$ python -q
>>> import numpy as np
>>> np.set_printoptions(suppress=True, linewidth=100)
>>> rnd = lambda a: np.round(a, 2) + 0
>>> X = np.loadtxt("x.csv", delimiter=",")
>>> X
array([[-3.,  0.,  2.,  0.,  2.,  3.,  0.,  0.,  2.,  0.,  3.,  0., -1.,  1.,  3.],
       [ 0.,  3.,  0.,  3.,  0.,  0., -2.,  1.,  0.,  3.,  0., -3.,  0.,  0.,  0.],
       [ 3.,  0.,  0.,  0.,  2.,  0.,  0.,  0.,  0.,  0.,  2.,  0.,  2., -1., -2.],
       [ 0.,  2.,  0., -3.,  0.,  0.,  1., -1.,  0.,  3.,  0., -3.,  0.,  0.,  0.],
       [ 0.,  0., -1.,  0.,  2.,  2.,  0.,  0., -1.,  0., -3.,  0.,  2., -3., -3.],
       [ 0.,  0., -1.,  0.,  2.,  1.,  0.,  0.,  1.,  0.,  0.,  0., -2., -3., -2.],
       [ 0., -2.,  0.,  3.,  0.,  0., -1., -3.,  0.,  0.,  0.,  0.,  0.,  0.,  0.],
       [ 0.,  0.,  0., -3.,  0.,  0.,  2.,  0.,  0., -3.,  0.,  3.,  0.,  0.,  0.],
       [ 2.,  0.,  3.,  0., -1., -1.,  0.,  0., -1.,  0.,  3.,  0., -2., -3.,  0.],
       [ 0.,  3.,  0.,  3.,  0.,  0.,  0., -1.,  0., -2.,  0.,  3.,  0.,  0.,  0.],
       [ 0.,  0.,  0.,  0.,  1., -3.,  0.,  0., -2.,  0., -1.,  0., -2., -3.,  1.],
       [ 0.,  0.,  0., -1.,  0.,  0., -2.,  3.,  0., -2.,  0.,  1.,  0.,  0.,  0.],
       [-3.,  0.,  2.,  0., -3.,  0.,  0.,  0.,  0.,  0.,  3.,  0.,  2., -3.,  3.],
       [ 0.,  0., -3.,  0., -3., -2.,  0.,  0., -1.,  0.,  1.,  0.,  1.,  2.,  2.],
       [ 2.,  0.,  2.,  0.,  3.,  3.,  0.,  0.,  3.,  0.,  1.,  0.,  0., -3.,  0.]])
>>> rnd(np.sort(np.abs(np.linalg.eigvals(X))))
array([0.51, 1.63, 2.03, 2.24, 3.51, 3.72, 3.72, 4.36, 4.36, 5.11, 5.11, 6.21, 6.21, 6.23, 6.88])
>>> rnd(np.abs(np.linalg.eigvals(X)).max())
np.float64(6.88)
>>> np.allclose(X, X.T)
False
>>> B = np.linalg.inv(X)
>>> rnd(np.linalg.slogdet(X)[0])
np.float64(-1.0)
>>> np.allclose(B, X.T)
False
>>> O, Rm = np.linalg.qr(X)
>>> rnd(abs(Rm[0, 0])), rnd(np.linalg.norm(X[:, 0]))
(np.float64(5.92), np.float64(5.92))
>>> A = np.loadtxt("run11.csv", delimiter=",")
>>> A
array([[0., 0., 0., 0., 0., 0.],
       [0., 3., 0., 0., 0., 0.],
       [3., 1., 0., 0., 0., 0.],
       [1., 0., 2., 2., 0., 0.],
       [3., 1., 3., 3., 0., 0.],
       [3., 3., 2., 2., 2., 3.]])
>>> U, sig, VT = np.linalg.svd(A)
>>> np.argmax(sig[:-1] / (sig[1:] + 1e-6)) + 1
np.int64(4)
>>> rnd(sig)
array([8.34, 3.8 , 2.46, 2.21, 0.  , 0.  ])
>>> B = U[:, :4] @ np.diag(sig[:4]) @ VT[:4]
>>> np.linalg.matrix_rank(B)
np.int64(4)
>>> rnd(B)
array([[0., 0., 0., 0., 0., 0.],
       [0., 3., 0., 0., 0., 0.],
       [3., 1., 0., 0., 0., 0.],
       [1., 0., 2., 2., 0., 0.],
       [3., 1., 3., 3., 0., 0.],
       [3., 3., 2., 2., 2., 3.]])
>>> E = np.load("arr.npy")
>>> E
array([[  0.94,   6.3 ,   1.47,  -5.17,  14.69,   1.79,  -6.71,   3.93,   9.62,   5.12],
       [ -3.81,  13.66,  19.82, -14.19,  18.15,   1.47,  -7.44,   6.54,  10.62,  12.83],
       [ -3.1 ,   0.92,   7.6 ,  -4.23,  -0.1 ,  -0.86,  -0.57,   1.95,  -1.01,   2.88],
       [ -0.38,   5.84,   3.24,  -6.41,  14.45,   1.3 ,  -7.18,   4.8 ,   8.98,   5.94],
       [ -4.99,  11.87,  24.53, -11.01,   4.7 ,   0.46,   0.42,   1.81,   1.95,   9.87],
       [  3.83,  17.1 ,   7.85,  -6.56,  21.95,   4.78,  -5.94,   1.61,  15.59,   8.66],
       [  5.61,  24.27,  14.97,  -6.03,  20.6 ,   6.4 ,  -1.55,  -2.59,  15.81,   9.93],
       [  4.39,  23.86,  16.78,  -7.42,  20.35,   6.05,  -1.87,  -1.66,  15.16,  10.7 ],
       [  0.1 ,   4.02,  -1.3 ,  -6.46,  17.58,   1.28,  -9.87,   6.39,  10.97,   5.54],
       [ -4.31,  10.28,  19.96, -10.83,   7.92,   0.36,  -2.42,   3.47,   4.06,   9.5 ],
       [  0.27,   6.92,   8.33,  -2.16,   2.04,   1.39,   1.74,  -1.47,   1.75,   3.02],
       [  0.39,  10.11,   9.37,  -5.61,  10.33,   2.06,  -2.47,   1.16,   6.99,   6.08],
       [ -7.79,   0.01,  12.34, -12.57,   8.13,  -2.44,  -7.85,   9.21,   2.38,   8.08],
       [  8.57,  25.73,  10.24,  -3.51,  23.26,   7.74,  -1.75,  -4.05,  18.41,   8.9 ],
       [ -0.11,   7.66,   7.31,  -5.19,   9.52,   1.52,  -3.11,   1.82,   6.28,   5.31],
       [ -3.08,  15.88,  22.54, -13.19,  15.14,   1.91,  -4.34,   4.01,   9.23,  12.4 ],
       [ -2.34,  21.2 ,  26.4 , -15.06,  20.53,   3.3 ,  -5.31,   4.07,  13.01,  15.09],
       [  1.5 ,   3.32,  -0.26,  -0.45,   4.82,   1.18,  -1.24,  -0.11,   3.63,   1.19],
       [ -6.57,   2.62,  13.92, -11.4 ,   7.16,  -1.58,  -5.92,   7.19,   2.4 ,   7.98],
       [ -4.58,   5.07,  15.62,  -7.42,   0.88,  -0.66,   0.17,   2.13,  -0.7 ,   5.96],
       [ -2.83,  20.86,  27.5 , -15.14,  18.47,   3.04,  -4.25,   3.69,  11.66,  14.94],
       [  0.  ,  14.81,  15.04,  -8.87,  15.27,   2.85,  -3.88,   2.06,  10.15,   9.48],
       [ -5.65,  11.78,  25.18, -12.36,   6.42,   0.16,  -1.04,   3.23,   2.77,  10.75],
       [ -2.13,  16.67,  20.21, -13.26,  19.19,   2.61,  -6.28,   4.78,  11.99,  12.77],
       [ -0.73,  16.87,  18.99, -10.46,  15.84,   2.98,  -3.53,   2.21,  10.28,  10.94],
       [  0.74,   1.21,  -2.95,  -1.74,   7.7 ,   0.79,  -4.4 ,   2.38,   5.04,   1.46],
       [  0.55,   0.48,  -1.17,  -0.11,   2.  ,   0.25,  -0.98,   0.38,   1.44,   0.14],
       [  2.78,  16.52,   9.64,  -7.86,  21.62,   4.38,  -6.37,   2.4 ,  14.96,   9.43],
       [ -7.33,  10.97,  28.23, -13.54,   4.05,  -0.62,  -0.4 ,   3.69,   0.85,  11.27],
       [ -2.43,  12.94,  20.88,  -8.41,   5.42,   1.47,   1.1 ,   0.09,   3.21,   8.47],
       [ -5.41,  16.66,  30.14, -14.36,   9.8 ,   1.22,  -1.04,   2.95,   5.19,  13.31],
       [ -3.23,  10.69,  18.17,  -9.59,   8.18,   0.81,  -1.89,   2.51,   4.61,   8.75],
       [ -2.99,  -0.17,   1.8 ,  -7.1 ,  10.56,  -0.69,  -8.09,   7.03,   5.46,   4.66],
       [ -0.55,   0.87,  -1.7 ,  -4.44,  11.23,   0.37,  -7.22,   5.02,   6.53,   3.32],
       [ -7.82,  10.57,  29.31, -13.55,   2.08,  -0.89,   0.71,   3.39,  -0.66,  11.11],
       [  5.99,  15.3 ,   2.51,  -2.13,  18.  ,   5.13,  -3.46,  -1.21,  13.77,   5.44],
       [ -6.89,  -0.2 ,  12.31,  -9.67,   2.66,  -2.28,  -4.08,   6.29,  -0.54,   6.19],
       [  6.53,  21.96,  11.58,  -2.93,  16.38,   6.29,   0.52,  -4.34,  13.34,   7.47],
       [ -4.1 ,  17.2 ,  28.33, -13.04,  10.05,   1.59,  -0.57,   2.  ,   5.81,  12.59],
       [  4.29,  20.66,  15.75,  -4.02,  12.14,   5.19,   2.27,  -4.3 ,  10.04,   7.7 ],
       [ -7.33,   6.62,  21.42, -13.27,   6.41,  -1.17,  -3.9 ,   6.18,   2.  ,  10.11],
       [ -4.11,  17.28,  28.47, -13.04,  10.03,   1.71,  -0.64,   1.92,   5.78,  12.68],
       [ -4.23,  -0.66,   3.64,  -8.41,  10.2 ,  -1.23,  -8.36,   7.79,   4.84,   5.4 ],
       [  6.01,  15.37,   2.66,  -2.22,  18.01,   5.07,  -3.36,  -1.27,  13.84,   5.46],
       [ -1.53,   7.38,   8.36,  -8.03,  12.9 ,   1.16,  -5.84,   4.48,   7.83,   7.09],
       [ -5.32,  12.55,  23.4 , -14.04,  12.14,   0.67,  -4.37,   5.3 ,   6.35,  12.15]])
>>> D = np.linalg.norm(E[:, None] - E[None], axis=-1)
>>> (D + 1e9 * np.eye(46)).round(6).argmin(axis=1)
array([ 3, 23, 10,  0, 22, 27,  7,  6,  0, 31,  2, 14, 18,  6, 11, 24, 20, 26, 12, 36, 16, 24,  4,
        1, 21, 17, 17,  5, 34,  4, 41,  9, 42, 32, 28, 43, 18, 39, 41, 37,  9, 38, 32, 35,  3, 15])
>>> np.linalg.matrix_rank(D ** 2)
np.int64(12)
>>> np.flatnonzero(D[0] < D.mean() / 2)
array([ 0,  3,  8, 14, 32, 33, 44])
>>> rnd(D[:5, :5])
array([[ 0.  , 23.97, 21.66,  3.  , 29.5 ],
       [23.97,  0.  , 32.44, 21.8 , 19.67],
       [21.66, 32.44,  0.  , 20.8 , 23.23],
       [ 3.  , 21.8 , 20.8 ,  0.  , 27.56],
       [29.5 , 19.67, 23.23, 27.56,  0.  ]])
>>> D.mean(axis=1).argmax()
np.int64(13)
